In [1]: import numpy as np

In [2]: import numpy.linalg as la

In [3]: np.set_printoptions(precision=3, suppress=True, linewidth=140, sign=" ")

In [4]: def rnd(a):
   ...:     return np.round(a, 3) + 0
   ...: 

In [5]: M = np.load("x.npy")

In [6]: M
Out[6]: 
array([[  0.,  -2.,  -1.,   2.],
       [  0.,   4.,   2.,  -1.],
       [  0., -10.,  -5.,   4.],
       [  0.,  -8.,  -4.,   5.]])

In [7]: r = la.matrix_rank(M)

In [8]: r
Out[8]: np.int64(2)

In [9]: ns = la.svd(M)[2][r:].T

In [10]: np.allclose(M @ ns, 0)
Out[10]: True

In [11]: rnd(M @ ns)
Out[11]: 
array([[ 0.,  0.],
       [ 0.,  0.],
       [ 0.,  0.],
       [ 0.,  0.]])

In [12]: la.matrix_rank(M.T @ M), la.matrix_rank(M @ M.T)
Out[12]: (np.int64(2), np.int64(2))

In [13]: [int(la.matrix_rank(np.delete(M, i, axis=0))) for i in range(4)]
Out[13]: [2, 2, 2, 2]

In [14]: [int(la.matrix_rank(M[:i])) for i in range(1, len(M) + 1)]
Out[14]: [1, 2, 2, 2]

In [15]: ns.shape
Out[15]: (4, 2)

In [16]: rnd(ns @ ns.T)
Out[16]: 
array([[ 1. ,  0. ,  0. ,  0. ],
       [ 0. ,  0.2, -0.4,  0. ],
       [ 0. , -0.4,  0.8,  0. ],
       [ 0. ,  0. ,  0. ,  0. ]])

In [17]: Uu, sv, vt = la.svd(M)

In [18]: vecs = vt[:(sv > 1e-8).sum()]

In [19]: rng = np.random.default_rng(54265)

In [20]: x0 = M[2] + 3 * M[0] + rng.integers(2) * np.eye(4)[3]

In [21]: x0
Out[21]: array([  0., -16.,  -8.,  11.])

In [22]: np.allclose(vecs.T @ vecs @ x0, x0)
Out[22]: True

In [23]: la.matrix_rank(np.vstack([M, x0]))
Out[23]: np.int64(2)

In [24]: rnd(np.diag(vecs.T @ vecs))
Out[24]: array([ 0. ,  0.8,  0.2,  1. ])

In [25]: X = np.load("data.npy")

In [26]: X
Out[26]: 
array([[  0.374,   8.   ,  -4.518],
       [ -4.149,   8.   , -13.223],
       [  3.137,   8.   ,  -5.337],
       [  0.997,   8.   ,  -6.214],
       [  4.205,   8.   ,  -2.914],
       [  1.102,   8.   ,  -8.311],
       [  4.521,   8.   ,  -6.157],
       [ -0.566,   8.   ,  -3.575],
       [  2.793,   8.   ,  -2.737],
       [  2.969,   8.   ,  -4.919]])

In [27]: t3 = np.stack([X, -1 * X, X[::-1]])

In [28]: la.matrix_rank(t3)
Out[28]: array([ 3,  3,  3])

In [29]: t3.sum(axis=0)
Out[29]: 
array([[  2.969,   8.   ,  -4.919],
       [  2.793,   8.   ,  -2.737],
       [ -0.566,   8.   ,  -3.575],
       [  4.521,   8.   ,  -6.157],
       [  1.102,   8.   ,  -8.311],
       [  4.205,   8.   ,  -2.914],
       [  0.997,   8.   ,  -6.214],
       [  3.137,   8.   ,  -5.337],
       [ -4.149,   8.   , -13.223],
       [  0.374,   8.   ,  -4.518]])

In [30]: la.matrix_rank(t3.reshape(3, -1))
Out[30]: np.int64(2)

In [31]: t3.shape
Out[31]: (3, 10, 3)
